$ ipython --no-banner

In [1]: import numpy as np

In [2]: import numpy.linalg as la

In [3]: np.set_printoptions(precision=4, suppress=True, linewidth=120)

In [4]: E = np.diag(5 * np.array([3, 3, 0, -1, -5, 3, 1, -4])) + np.array([[-2, 0, 0, 1, -1, 1, 2, -1],
   ...:     [2, -2, 0, -1, 2, 2, 0, -2],
   ...:     [2, -1, -1, -1, 2, -1, 0, -1],
   ...:     [1, 0, 0, 0, -2, 2, 0, 0],
   ...:     [-2, 2, -2, 0, -1, -1, -1, 2],
   ...:     [-1, 1, -1, 1, 1, 0, -1, -1],
   ...:     [-2, 0, 2, -2, -2, 2, 0, 1],
   ...:     [2, 0, -2, -2, 0, 0, -1, 1]])

In [5]: print(E)
[[ 13   0   0   1  -1   1   2  -1]
 [  2  13   0  -1   2   2   0  -2]
 [  2  -1  -1  -1   2  -1   0  -1]
 [  1   0   0  -5  -2   2   0   0]
 [ -2   2  -2   0 -26  -1  -1   2]
 [ -1   1  -1   1   1  15  -1  -1]
 [ -2   0   2  -2  -2   2   5   1]
 [  2   0  -2  -2   0   0  -1 -19]]

In [6]: print(E.ravel(order="F"))
[ 13   2   2   1  -2  -1  -2   2   0  13  -1   0   2   1   0   0   0   0  -1   0  -2  -1   2  -2   1  -1  -1  -5   0
   1  -2  -2  -1   2   2  -2 -26   1  -2   0   1   2  -1   2  -1  15   2   0   2   0   0   0  -1  -1   5  -1  -1  -2
  -1   0   2  -1   1 -19]

In [7]: print(E.reshape(2, -1))
[[ 13   0   0   1  -1   1   2  -1   2  13   0  -1   2   2   0  -2   2  -1  -1  -1   2  -1   0  -1   1   0   0  -5  -2
    2   0   0]
 [ -2   2  -2   0 -26  -1  -1   2  -1   1  -1   1   1  15  -1  -1  -2   0   2  -2  -2   2   5   1   2   0  -2  -2   0
    0  -1 -19]]

In [8]: T = E.reshape(8, 2, -1)

In [9]: print(np.swapaxes(T, 1, 2)[1])
[[ 2  2]
 [13  2]
 [ 0  0]
 [-1 -2]]

In [10]: print(T.transpose(1, 0, 2))
[[[ 13   0   0   1]
  [  2  13   0  -1]
  [  2  -1  -1  -1]
  [  1   0   0  -5]
  [ -2   2  -2   0]
  [ -1   1  -1   1]
  [ -2   0   2  -2]
  [  2   0  -2  -2]]

 [[ -1   1   2  -1]
  [  2   2   0  -2]
  [  2  -1   0  -1]
  [ -2   2   0   0]
  [-26  -1  -1   2]
  [  1  15  -1  -1]
  [ -2   2   5   1]
  [  0   0  -1 -19]]]

In [11]: print(np.einsum("ihd,ihd->ih", T, T))
[[170   7]
 [174  12]
 [  7   6]
 [ 26   8]
 [ 12 682]
 [  4 228]
 [ 12  34]
 [ 12 362]]

In [12]: f = np.array([0, 0, -2, -2, -3, 3, 2, -2])

In [13]: other = E + np.outer(f, np.eye(8)[7])

In [14]: print(round(la.det(other) / la.det(E), 4), round(1 + la.solve(E, f)[7], 4))
0.9162 0.9162

In [15]: print(other)
[[ 13.   0.   0.   1.  -1.   1.   2.  -1.]
 [  2.  13.   0.  -1.   2.   2.   0.  -2.]
 [  2.  -1.  -1.  -1.   2.  -1.   0.  -3.]
 [  1.   0.   0.  -5.  -2.   2.   0.  -2.]
 [ -2.   2.  -2.   0. -26.  -1.  -1.  -1.]
 [ -1.   1.  -1.   1.   1.  15.  -1.   2.]
 [ -2.   0.   2.  -2.  -2.   2.   5.   3.]
 [  2.   0.  -2.  -2.   0.   0.  -1. -21.]]

In [16]: print(la.matrix_rank(la.inv(other) - la.inv(E), tol=1e-8))
1

In [17]: print(la.matrix_rank(other - E))
1
